% python3 -q
>>> import numpy as np
>>> np.set_printoptions(precision=1, suppress=True, linewidth=140, legacy="1.25")
>>> rnd = lambda a: np.round(a, 1) + 0
>>> arr = np.load("arr.npy")
>>> print(arr)
[[ 0. -2.  0.  2.]
 [-2.  0.  0.  0.]
 [ 0.  0.  0.  0.]
 [ 2.  0.  0.  0.]]
>>> # symmetric
>>> rng = np.random.default_rng(60113)
>>> idx = rng.permutation(4)
>>> print(idx)
[0 1 2 3]
>>> A2 = arr[idx][:, idx]
>>> print(rnd(np.sort(np.abs(np.linalg.eigvals(A2)))))
[0.  0.  2.8 2.8]
>>> print(np.diag(A2))
[0. 0. 0. 0.]
>>> print(A2)
[[ 0. -2.  0.  2.]
 [-2.  0.  0.  0.]
 [ 0.  0.  0.  0.]
 [ 2.  0.  0.  0.]]
>>> A2 = np.array([[3, 1, 2, 2], [2, 0, 1, 3], [3, 1, 0, 1], [0, 0, 3, 1]])
>>> X = A2 - A2.T
>>> print(X)
[[ 0 -1 -1  2]
 [ 1  0  0  3]
 [ 1  0  0 -2]
 [-2 -3  2  0]]
>>> print(rnd(arr @ np.linalg.pinv(arr) @ arr))
[[ 0. -2.  0.  2.]
 [-2.  0.  0.  0.]
 [ 0.  0.  0.  0.]
 [ 2.  0.  0.  0.]]
>>> print(rnd(np.trace(np.linalg.pinv(arr) @ arr)))
2.0
>>> try:
...     np.linalg.inv(arr)
... except np.linalg.LinAlgError as e:
...     print("failed:", e)
... 
failed: Singular matrix
>>> print(np.allclose(arr[:-1].T @ np.linalg.lstsq(arr[:-1].T, arr[-1])[0], arr[-1]))
True
>>> vec = np.array([2, 1, -1, 2])
>>> print(rnd(np.linalg.det(X)))
25.0
>>> print(rnd(np.linalg.svd(X, compute_uv=False)))
[4.2 4.2 1.2 1.2]
>>> print(vec @ X @ vec)
0
>>> Q = np.linalg.solve(np.eye(4) - X, np.eye(4) + X)
>>> print(rnd(Q @ Q.T))
[[1. 0. 0. 0.]
 [0. 1. 0. 0.]
 [0. 0. 1. 0.]
 [0. 0. 0. 1.]]
>>> print(np.linalg.matrix_rank(X))
4
>>> print(np.diff(X, axis=0))
[[ 1  1  1  1]
 [ 0  0  0 -5]
 [-3 -3  2  2]]
>>> print(rnd(np.linalg.norm(X)))
6.2
>>> np.zeros(4, 4)
Traceback (most recent call last):
  File "<python-input-29>", line 1, in <module>
    np.zeros(4, 4)
    ~~~~~~~~^^^^^^
TypeError: Cannot interpret '4' as a data type
>>> X[:, 4]
Traceback (most recent call last):
  File "<python-input-30>", line 1, in <module>
    X[:, 4]
    ~^^^^^^
IndexError: index 4 is out of bounds for axis 1 with size 4
>>> np.linalg.rank(X)
Traceback (most recent call last):
  File "<python-input-31>", line 1, in <module>
    np.linalg.rank(X)
    ^^^^^^^^^^^^^^
AttributeError: module 'numpy.linalg' has no attribute 'rank'
>>> print(X.sum(axis=1))
[ 0  4 -1 -3]
>>> print(rnd(np.linalg.svd(X, compute_uv=False)))
[4.2 4.2 1.2 1.2]
>>> print(rnd(np.sort(np.abs(np.linalg.eigvals(X)))))
[1.2 1.2 4.2 4.2]
>>> print(X @ X)
[[ -6  -6   4  -1]
 [ -6 -10   5   2]
 [  4   5  -5   2]
 [ -1   2   2 -17]]
>>> print(np.allclose(X @ X.T, X.T @ X))
True
>>> X.inv()
Traceback (most recent call last):
  File "<python-input-37>", line 1, in <module>
    X.inv()
    ^^^^^
AttributeError: 'numpy.ndarray' object has no attribute 'inv'
>>> print((X + X.T) / 2)
[[0. 0. 0. 0.]
 [0. 0. 0. 0.]
 [0. 0. 0. 0.]
 [0. 0. 0. 0.]]
>>> A2 = np.array([[2], [2], [2], [0]])
>>> W2 = np.array([[2, 1, 2]])
>>> data = A2 @ W2
>>> print(data)
[[4 2 4]
 [4 2 4]
 [4 2 4]
 [0 0 0]]
>>> C2 = data.T @ data
>>> print(rnd(np.linalg.svd(data, compute_uv=False) ** 2))
[108.   0.   0.]
>>> print(C2)
[[48 24 48]
 [24 12 24]
 [48 24 48]]
>>> print(C2 @ C2)
[[5184 2592 5184]
 [2592 1296 2592]
 [5184 2592 5184]]
>>> print(np.allclose(C2, C2.T))
True
>>> print((C2 - C2.T) / 2)
[[0. 0. 0.]
 [0. 0. 0.]
 [0. 0. 0.]]
>>> print(rnd(np.linalg.det(C2)))
0.0
>>> print(np.trace(C2))
108
>>> Uu, s, Vh = np.linalg.svd(data)
>>> evecs = Vh[:(s > 1e-8).sum()]
>>> vec = data[1] + 3 * data[2] + rng.integers(2) * np.eye(3)[1]
>>> print(vec)
[16.  9. 16.]
>>> print(np.linalg.matrix_rank(np.vstack([data, vec])))
2
>>> print(np.allclose(evecs.T @ evecs @ vec, vec))
False
>>> print(rnd(np.linalg.norm(data, 2) / np.linalg.norm(data)))
1.0
>>> print(np.argsort(-np.linalg.norm(data, axis=0).round(6), kind="stable")[:3])
[0 2 1]
>>> print([round(float(x), 1) for x in np.linalg.svd(data, compute_uv=False)[:3]])
[10.4, 0.0, 0.0]
>>> A = np.load("mat.npy")
>>> print(A)
[[1 0 0]
 [2 1 0]
 [1 0 1]]
>>> A2 = A / np.sqrt((A ** 2).mean(axis=1, keepdims=True))
>>> print(rnd(np.linalg.norm(A2, axis=1)))
[1.7 1.7 1.7]
>>> print(rnd(A - A.mean(axis=1, keepdims=True)))
[[ 0.7 -0.3 -0.3]
 [ 1.   0.  -1. ]
 [ 0.3 -0.7  0.3]]
>>> print(rnd(A2[2]))
[1.2 0.  1.2]
>>> print(np.linalg.matrix_rank(A - A.mean(axis=1, keepdims=True)))
2
>>> Q, evecs = np.linalg.qr(A[:, :2])[0], np.linalg.qr(A[:, 2:])[0]
>>> s = np.linalg.svd(Q.T @ evecs, compute_uv=False)
>>> print(rnd(np.linalg.norm(Q @ Q.T - evecs @ evecs.T, 2)))
1.0
>>> print(rnd(np.sort(np.abs(np.linalg.eigvals(A)))))
[1. 1. 1.]
>>> print(np.allclose(A, A.T))
False
>>> assert A == A.T
Traceback (most recent call last):
  File "<python-input-72>", line 1, in <module>
    assert A == A.T
           ^^^^^^^^
ValueError: The truth value of an array with more than one element is ambiguous. Use a.any() or a.all()
>>> print(np.linalg.matrix_power(A, 2))
[[1 0 0]
 [4 1 0]
 [2 0 1]]
>>> print(rnd(np.abs(np.linalg.eigvals(A)).max()))
1.0
>>> print((A - A.T) / 2)
[[ 0.  -1.  -0.5]
 [ 1.   0.   0. ]
 [ 0.5  0.   0. ]]
>>> print(A @ A)
[[1 0 0]
 [4 1 0]
 [2 0 1]]
>>> print(np.trace(A))
3
>>> print(np.allclose(A @ A.T, A.T @ A))
False
>>> A2 = A + rng.integers(-2, 3, (3, 1)) @ rng.integers(-2, 3, (1, 3))
>>> print(A2)
[[ 1  0  0]
 [ 3  3 -1]
 [ 1  0  1]]
>>> print(np.linalg.matrix_rank(A2 - A, tol=1e-8))
1
>>> print(np.abs(A2 - A).sum(axis=1))
[0 4 0]
>>> print(A2 - A)
[[ 0  0  0]
 [ 1  2 -1]
 [ 0  0  0]]
>>> idx = rng.permutation(3)
>>> print(idx)
[0 1 2]
>>> A2 = A[idx][:, idx]
>>> print(rnd(np.sort(np.abs(np.linalg.eigvals(A2)))))
[1. 1. 1.]
>>> print(np.trace(A2))
3
>>> print(rnd(np.linalg.det(A2)), rnd(np.linalg.det(A[idx])))
1.0 1.0
>>> print(np.allclose(A2, A))
True
>>> print(np.diag(A2))
[1 1 1]
>>> idx = rng.integers(0, 3, 4)
>>> K = np.array([[-9, -5, -6, -3], [2, -2, -4, 4], [5, -2, -5, 2], [-7, 0, 7, -6]]) * (idx[:, None] == idx)
>>> print(K)
[[-9  0 -6  0]
 [ 0 -2  0  4]
 [ 5  0 -5  0]
 [ 0  0  0 -6]]
>>> A2 = np.array([[-4, 2, -2], [0, -4, 1], [1, 1, 5], [-1, -4, -3]])
>>> print(K @ A2)
[[ 30 -24 -12]
 [ -4  -8 -14]
 [-25   5 -35]
 [  6  24  18]]
>>> print(np.einsum("ij,ij->i", K, K))
[117  20  50  36]
>>> print(np.einsum("ik,kj->ij", K, A2))
[[ 30 -24 -12]
 [ -4  -8 -14]
 [-25   5 -35]
 [  6  24  18]]
>>> A2 @ K
Traceback (most recent call last):
  File "<python-input-99>", line 1, in <module>
    A2 @ K
    ~~~^~~
ValueError: matmul: Input operand 1 has a mismatch in its core dimension 0, with gufunc signature (n?,k),(k,m?)->(n?,m?) (size 4 is different from 3)
>>> print(np.einsum("ik,kj->ji", K, A2))
[[ 30  -4 -25   6]
 [-24  -8   5  24]
 [-12 -14 -35  18]]
>>> print(np.einsum("ij->j", K))
[ -4  -2 -11  -2]
>>> A2 = K[0, 0] * K[1:] - np.outer(K[1:, 0], K[0])
>>> print(A2)
[[  0  18   0 -36]
 [  0   0  75   0]
 [  0   0   0  54]]
>>> print(np.linalg.matrix_rank(A2), np.linalg.matrix_rank(K))
3 4
>>> print(np.flatnonzero(~A2.round(6).any(axis=1)))
[]
>>> print((np.linalg.matrix_power((K != 0) + (K.T != 0) + np.eye(4), 4) > 0).astype(int))
[[1 0 1 0]
 [0 1 0 1]
 [1 0 1 0]
 [0 1 0 1]]
>>> print(rnd(np.linalg.det(K)))
900.0
>>> print((K != 0).astype(int))
[[1 0 1 0]
 [0 1 0 1]
 [1 0 1 0]
 [0 0 0 1]]
>>> print(K @ K)
[[ 51   0  84   0]
 [  0   4   0 -32]
 [-70   0  -5   0]
 [  0   0   0  36]]
>>> print(K.reshape(-1, 2))
[[-9  0]
 [-6  0]
 [ 0 -2]
 [ 0  4]
 [ 5  0]
 [-5  0]
 [ 0  0]
 [ 0 -6]]
>>> t3 = K.reshape(4, 2, -1)
>>> print(t3.transpose(1, 0, 2))
[[[-9  0]
  [ 0 -2]
  [ 5  0]
  [ 0  0]]

 [[-6  0]
  [ 0  4]
  [-5  0]
  [ 0 -6]]]
>>> print(t3.shape)
(4, 2, 2)
>>> print(np.swapaxes(t3, 1, 2)[1])
[[ 0  0]
 [-2  4]]
>>> idx = rng.permutation(4)
>>> print(idx)
[0 2 1 3]
>>> A2 = K[idx][:, idx]
>>> print(np.diag(A2))
[-9 -5 -2 -6]
>>> print(np.allclose(A2, K))
False
>>> print(rnd(np.linalg.det(A2)), rnd(np.linalg.det(K[idx])))
900.0 -900.0
>>> print(A2)
[[-9 -6  0  0]
 [ 5 -5  0  0]
 [ 0  0 -2  4]
 [ 0  0  0 -6]]
>>> print(np.trace(A2))
-22
>>> feats = np.load("x.npy")
>>> print(feats)
[[-6  0  1  2]
 [ 0  5  0  0]
 [-7  0 -2  7]
 [-5  0  7  8]]
>>> # 2 blocks once reordered
>>> Q, evecs = np.linalg.qr(feats[:, :3])[0], np.linalg.qr(feats[:, 3:])[0]
>>> s = np.linalg.svd(Q.T @ evecs, compute_uv=False)
>>> print(rnd(s))
[0.9]
>>> print(rnd(np.linalg.norm(Q @ Q.T - evecs @ evecs.T, 2)))
1.0
>>> print(rnd(np.degrees(np.arccos(s.clip(0, 1)))))
[22.]
>>> print((s > 0.9).sum())
1
>>> A2 = np.linalg.invert(feats)
Traceback (most recent call last):
  File "<python-input-132>", line 1, in <module>
    A2 = np.linalg.invert(feats)
         ^^^^^^^^^^^^^^^^
AttributeError: module 'numpy.linalg' has no attribute 'invert'
>>> A2 = np.linalg.inv(feats)
>>> print((np.abs(A2) > 1e-9).astype(int))
[[1 0 1 1]
 [0 1 0 0]
 [1 0 1 1]
 [1 0 1 1]]
>>> print(rnd(np.linalg.det(feats) * A2))
[[-325.    0.   30.   55.]
 [   0.  293.    0.    0.]
 [ 105.    0. -190.  140.]
 [-295.    0.  185.   95.]]
>>> print(rnd(A2))
[[-0.2  0.   0.   0. ]
 [ 0.   0.2  0.   0. ]
 [ 0.1  0.  -0.1  0.1]
 [-0.2  0.   0.1  0.1]]
>>> M = np.load("block2.npy")
>>> print(M)
[[-1  0]
 [ 1  2]]
>>> Q, evecs = np.linalg.qr(M[:, :1])[0], np.linalg.qr(M[:, 1:])[0]
>>> s = np.linalg.svd(Q.T @ evecs, compute_uv=False)
>>> print((s > 0.9).sum())
0
>>> mat = np.load("out0.npy")
>>> print(mat)
[[5. 1. 0. 0.]
 [1. 5. 0. 0.]
 [0. 0. 4. 0.]
 [0. 0. 0. 4.]]
>>> vec = np.ones(4)
>>> for _ in range(3):
...     vec = mat @ vec
...     vec /= np.linalg.norm(vec)
...     print(round(vec @ mat @ vec, 1))
... 
5.4
5.7
5.8
>>> print(rnd(vec))
[0.7 0.7 0.2 0.2]
>>> print(rnd(np.linalg.eigvalsh(mat)[-1]))
6.0
